In [1]: import numpy as np

In [2]: np.set_printoptions(precision=2, suppress=True, linewidth=200, legacy="1.25")

In [3]: arr = np.array([[0.67, 0.33, 0.0], [0.38, 0.5, 0.12], [0.4, 0.2, 0.4]])

In [4]: print(arr)
[[0.67 0.33 0.  ]
 [0.38 0.5  0.12]
 [0.4  0.2  0.4 ]]

In [5]: # rows sum to 1

In [6]: print(np.linalg.eigvals(arr))
[1.  +0.j   0.29+0.05j 0.29-0.05j]

In [7]: print(np.round(np.linalg.det(arr.T), 2))
0.08

In [8]: print(np.poly(arr))
[ 1.   -1.57  0.65 -0.08]

In [9]: print(np.round(np.linalg.eigvals(arr).sum().real, 2))
1.57

In [10]: print(round(np.linalg.det(2 * arr), 2), np.round(np.linalg.det(arr), 2))
0.67 0.08

In [11]: r0, g = arr[2], arr[1]

In [12]: print(r0 @ g)
0.3

In [13]: p = (r0 @ g) / (r0 @ r0) * r0

In [14]: print(p)
[0.33 0.17 0.33]

In [15]: print(round(float(np.linalg.norm(r0 + g) ** 2 + np.linalg.norm(r0 - g) ** 2), 2))
1.54

In [16]: print(np.linalg.matrix_rank(np.outer(r0, g)))
1

In [17]: x0 = np.array([1, 1, 1])

In [18]: rhs = arr @ x0

In [19]: print(rhs)
[1. 1. 1.]

In [20]: print(np.round(np.linalg.solve(arr, arr[:, 0]), 2) + 0)
[1. 0. 0.]

In [21]: print(np.round(np.linalg.solve(arr.T, arr[1]), 2) + 0)
[0. 1. 0.]

In [22]: print(np.linalg.solve(arr, -2 * rhs))
[-2. -2. -2.]

In [23]: mat = np.loadtxt("x.csv", delimiter=",")

In [24]: print(mat)
[[6. 5. 0.]
 [5. 6. 0.]
 [0. 0. 6.]]

In [25]: # 2 blocks once reordered

In [26]: w, V = np.linalg.eig(mat)

In [27]: print(w)
[11.  1.  6.]

In [28]: print(np.sort(np.linalg.eigvals(mat.T)))
[ 1.  6. 11.]

In [29]: print(np.round(np.prod(w), 2))
66.0

In [30]: print(np.sort(np.linalg.eigvals(np.linalg.inv(mat))))
[0.09 0.17 1.  ]
